In [1]: import numpy as np

In [2]: from numpy import linalg as LA

In [3]: np.set_printoptions(precision=2, suppress=True, linewidth=100, floatmode="fixed")

In [4]: def tidy(a):
   ...:     return np.round(a, 2) + 0
   ...: 

In [5]: K = np.loadtxt("x.csv", delimiter=",")

In [6]: K
Out[6]: 
array([[ 0.99,  4.02,  3.03,  1.04,  4.95,  3.92, -0.02],
       [ 0.98,  3.95,  3.02,  0.95,  5.04,  3.96,  0.00],
       [ 1.06,  4.00,  2.94,  0.95,  5.01,  4.01,  0.01],
       [ 0.97,  4.00,  2.95,  0.94,  4.96,  3.97, -0.02],
       [ 0.99,  3.95,  3.04,  0.88,  5.00,  3.97,  0.01],
       [ 0.97,  4.00,  3.04,  1.04,  5.04,  3.95, -0.10],
       [ 0.90,  4.01,  3.04,  0.95,  4.98,  3.92, -0.01],
       [ 1.05,  3.99,  2.95,  1.01,  5.01,  4.03, -0.07],
       [ 0.99,  4.09,  3.02,  1.08,  4.97,  4.01,  0.04],
       [ 1.08,  3.98,  3.02,  0.93,  5.04,  4.05, -0.09],
       [ 0.99,  3.97,  2.93,  0.94,  5.07,  3.98, -0.03],
       [ 1.04,  4.07,  3.05,  1.00,  5.09,  3.96,  0.05],
       [ 0.94,  3.93,  3.01,  0.99,  5.07,  3.96, -0.08],
       [ 1.00,  3.94,  2.99,  0.97,  4.98,  4.03,  0.08],
       [ 0.94,  3.97,  2.98,  0.99,  5.09,  3.92, -0.14],
       [ 1.01,  3.95,  2.97,  0.92,  4.92,  3.97,  0.00],
       [ 0.98,  3.97,  3.06,  0.94,  4.89,  3.98,  0.05],
       [ 4.02,  3.00,  3.98,  3.95,  1.02,  1.95, -0.09],
       [ 3.84,  3.03,  3.99,  4.01,  1.02,  1.96,  0.00],
       [ 3.95,  2.92,  3.94,  3.99,  1.07,  2.00,  0.04],
       [ 4.08,  3.07,  4.03,  3.91,  0.99,  2.00,  0.04],
       [ 4.03,  3.00,  4.01,  4.02,  0.97,  2.01,  0.09],
       [ 4.07,  2.99,  4.00,  4.07,  0.98,  2.03, -0.06],
       [ 4.03,  2.98,  4.02,  4.01,  0.95,  2.07,  0.02],
       [ 4.05,  3.18,  3.95,  3.87,  0.92,  2.00, -0.11],
       [ 3.97,  2.99,  3.94,  4.04,  1.05,  2.08, -0.03],
       [ 4.00,  3.06,  3.98,  4.00,  1.05,  1.97, -0.02],
       [ 4.01,  3.10,  4.03,  3.96,  1.08,  1.98,  0.00],
       [ 3.97,  2.84,  4.02,  3.95,  1.07,  2.04,  0.00],
       [ 4.02,  2.94,  3.97,  4.03,  0.92,  1.95,  0.01],
       [ 4.01,  3.00,  4.09,  4.00,  1.05,  1.96,  0.01],
       [ 4.04,  2.96,  4.02,  4.06,  1.04,  2.05,  0.03],
       [ 4.04,  3.09,  4.07,  3.96,  1.04,  2.00,  0.01],
       [ 4.10,  2.96,  3.91,  4.11,  0.99,  1.95, -0.02]])

In [7]: cen = K - K.mean(axis=0)

In [8]: V = LA.svd(cen)[2][:2]

In [9]: A2 = cen - cen @ V.T @ V

In [10]: LA.norm(A2, axis=1).round(6).argmax()
Out[10]: np.int64(18)

In [11]: tidy(np.cov(cen @ V.T, rowvar=False))
Out[11]: 
array([[10.33,  0.00],
       [ 0.00,  0.00]])

In [12]: cen = (K - K.mean(axis=0)) / K.std(axis=0)

In [13]: print(np.argwhere(np.abs(cen) > 2))
[[14  6]]

In [14]: tidy(cen.std(axis=0))
Out[14]: array([1.00, 1.00, 1.00, 1.00, 1.00, 1.00, 1.00])

In [15]: b = LA.lstsq(np.delete(cen, 0, axis=1), cen[:, 0])[0]

In [16]: tidy(1 - np.var(cen[:, 0] - np.delete(cen, 0, axis=1) @ b))
Out[16]: np.float64(1.0)

In [17]: np.abs(b).argmax()
Out[17]: np.int64(3)

In [18]: Z = K[[26, 4]].astype(float)

In [19]: for _ in range(7):
    ...:     z = LA.norm(K[:, None] - Z, axis=-1).argmin(axis=1)
    ...:     Z = np.array([K[z == j].mean(axis=0) for j in range(2)])
    ...: 

In [20]: z
Out[20]: 
array([1, 1, 1, 1, 1, 1, 1, 1, 1, 1, 1, 1, 1, 1, 1, 1, 1, 0, 0, 0, 0, 0, 0, 0, 0, 0, 0, 0, 0, 0, 0,
       0, 0, 0])

In [21]: tidy(Z[1] - Z[0])
Out[21]: array([-3.02,  0.98, -0.99, -3.02,  3.99,  1.98, -0.01])

In [22]: A2 = K / np.sqrt((K ** 2).mean(axis=1, keepdims=True))

In [23]: LA.matrix_rank(A2) == LA.matrix_rank(K)
Out[23]: np.True_

In [24]: Uu, sv, Vh = LA.svd(K)

In [25]: tidy(sv)
Out[25]: array([43.22, 18.42,  0.38,  0.34,  0.31,  0.25,  0.20])

In [26]: np.argmax(sv[:-1] / (sv[1:] + 1e-6)) + 1
Out[26]: np.int64(2)

In [27]: A2 = Uu[:, :2] @ np.diag(sv[:2]) @ Vh[:2]

In [28]: LA.matrix_rank(K, rtol=0.05)
Out[28]: np.int64(2)

In [29]: LA.matrix_rank(A2)
Out[29]: np.int64(2)

In [30]: tidy(LA.norm(K - A2) / LA.norm(K))
Out[30]: np.float64(0.01)

In [31]: print(tidy(np.abs(K - A2).max()))
0.17

In [32]: u = np.array([5, 9, 7, 6, 2, 0, 5, 1])

In [33]: rng = np.random.default_rng(970)

In [34]: data = np.outer(rng.normal(size=31), u) + 0.1 * rng.normal(size=(31, 8))

In [35]: tidy(data)
Out[35]: 
array([[  2.58,   4.32,   3.44,   3.01,   0.81,  -0.07,   2.61,   0.59],
       [ -2.36,  -4.19,  -2.98,  -2.68,  -0.89,  -0.03,  -2.27,  -0.25],
       [  2.80,   5.22,   3.96,   3.51,   1.18,   0.11,   2.91,   0.47],
       [ -6.36, -11.60,  -8.87,  -7.81,  -2.54,  -0.11,  -6.48,  -1.24],
       [ -0.60,  -1.00,  -0.87,  -1.00,  -0.19,  -0.07,  -0.52,  -0.17],
       [  2.31,   4.05,   3.14,   2.79,   1.08,  -0.05,   2.30,   0.54],
       [  3.00,   5.26,   4.06,   3.56,   1.21,   0.17,   3.02,   0.60],
       [  2.34,   3.98,   3.20,   2.62,   0.89,   0.07,   2.31,   0.13],
       [ 14.68,  26.24,  20.38,  17.69,   5.61,   0.01,  14.41,   2.86],
       [  4.90,   8.77,   6.71,   6.01,   2.11,   0.06,   4.73,   0.97],
       [  2.56,   4.41,   3.51,   3.15,   1.17,  -0.06,   2.55,   0.38],
       [  0.34,   0.66,   0.45,   0.43,   0.09,   0.05,   0.37,   0.05],
       [ -2.10,  -3.38,  -2.59,  -2.44,  -0.70,  -0.07,  -1.95,  -0.55],
       [  2.44,   4.29,   3.32,   2.92,   0.91,  -0.01,   2.24,   0.54],
       [  0.28,   0.44,   0.66,   0.52,  -0.03,  -0.07,   0.42,   0.22],
       [  2.32,   4.43,   3.29,   2.77,   0.84,   0.09,   2.41,   0.73],
       [  4.14,   7.75,   6.01,   4.96,   1.57,   0.01,   4.19,   0.71],
       [  6.39,  11.47,   9.09,   7.62,   2.49,   0.06,   6.56,   1.13],
       [  8.83,  15.91,  12.51,  10.66,   3.38,  -0.01,   9.01,   1.85],
       [  6.75,  12.17,   9.33,   7.96,   2.60,   0.05,   6.67,   1.27],
       [  0.02,  -0.01,   0.09,  -0.10,  -0.03,  -0.07,   0.02,   0.03],
       [  6.32,  11.57,   8.78,   7.61,   2.46,   0.02,   6.44,   1.41],
       [  1.91,   3.24,   2.33,   2.15,   0.91,  -0.07,   1.80,   0.56],
       [ -6.81, -12.25,  -9.72,  -8.18,  -2.68,   0.13,  -6.82,  -1.52],
       [ -0.54,  -1.09,  -0.72,  -0.63,  -0.09,  -0.09,  -0.60,  -0.03],
       [ -3.57,  -6.13,  -4.66,  -4.30,  -1.43,  -0.24,  -3.46,  -0.67],
       [ -1.24,  -2.09,  -1.55,  -1.45,  -0.40,  -0.09,  -1.14,  -0.26],
       [ 10.98,  19.95,  15.87,  13.32,   4.53,   0.16,  11.37,   2.30],
       [  0.22,   0.45,   0.27,   0.47,   0.04,   0.05,   0.16,   0.17],
       [ -6.05, -10.86,  -8.34,  -7.24,  -2.42,  -0.19,  -6.03,  -1.10],
       [ -2.54,  -4.07,  -3.20,  -2.80,  -1.05,   0.01,  -2.38,  -0.41]])

In [36]: cen = data - data.mean(axis=0)

In [37]: V = LA.svd(cen)[2][:1]

In [38]: A2 = cen - cen @ V.T @ V

In [39]: tidy(np.cov(cen @ V.T, rowvar=False))
Out[39]: np.float64(204.96)

In [40]: LA.norm(A2, axis=1).round(6).argmax()
Out[40]: np.int64(27)
